In [1]: import numpy as np

In [2]: np.set_printoptions(precision=2, suppress=True, linewidth=200)

In [3]: A2 = np.array([[-2, 0], [1, 2], [2, 1]])

In [4]: m1 = np.kron(np.eye(3, dtype=int), A2)

In [5]: print(m1)
[[-2  0  0  0  0  0]
 [ 1  2  0  0  0  0]
 [ 2  1  0  0  0  0]
 [ 0  0 -2  0  0  0]
 [ 0  0  1  2  0  0]
 [ 0  0  2  1  0  0]
 [ 0  0  0  0 -2  0]
 [ 0  0  0  0  1  2]
 [ 0  0  0  0  2  1]]

In [6]: th = np.radians(36)

In [7]: Rm = np.eye(6)

In [8]: Rm[2, 2] = Rm[0, 0] = np.cos(th)

In [9]: Rm[2, 0], Rm[0, 2] = -np.sin(th), np.sin(th)

In [10]: print(Rm)
[[ 0.81  0.    0.59  0.    0.    0.  ]
 [ 0.    1.    0.    0.    0.    0.  ]
 [-0.59  0.    0.81  0.    0.    0.  ]
 [ 0.    0.    0.    1.    0.    0.  ]
 [ 0.    0.    0.    0.    1.    0.  ]
 [ 0.    0.    0.    0.    0.    1.  ]]

In [11]: A2 = m1 @ Rm.T

In [12]: print(np.abs(A2 - m1).max(axis=0))
[1.18 0.   1.18 0.   0.   0.  ]

In [13]: print(A2)
[[-1.62  0.    1.18  0.    0.    0.  ]
 [ 0.81  2.   -0.59  0.    0.    0.  ]
 [ 1.62  1.   -1.18  0.    0.    0.  ]
 [-1.18  0.   -1.62  0.    0.    0.  ]
 [ 0.59  0.    0.81  2.    0.    0.  ]
 [ 1.18  0.    1.62  1.    0.    0.  ]
 [ 0.    0.    0.    0.   -2.    0.  ]
 [ 0.    0.    0.    0.    1.    2.  ]
 [ 0.    0.    0.    0.    2.    1.  ]]

In [14]: T = np.stack([A2, -3 * A2, A2[::-1]])

In [15]: print(np.linalg.matrix_rank(T))
[6 6 6]

In [16]: print(np.einsum("bij,cij->bc", T, T))
[[  42. -126.   -3.]
 [-126.  378.    9.]
 [  -3.    9.   42.]]

In [17]: print(T.shape)
(3, 9, 6)

In [18]: print(np.linalg.norm(T, axis=(1, 2)))
[ 6.48 19.44  6.48]

In [19]: P = m1 @ np.linalg.solve(m1.T @ m1, m1.T)

In [20]: print(np.round(np.linalg.eigvalsh(P), 2) + 0)
[0. 0. 0. 1. 1. 1. 1. 1. 1.]

In [21]: print(round(np.trace(P), 2))
6.0

In [22]: print(np.round(P @ m1[:, 5], 2) + 0)
[0. 0. 0. 0. 0. 0. 0. 2. 1.]
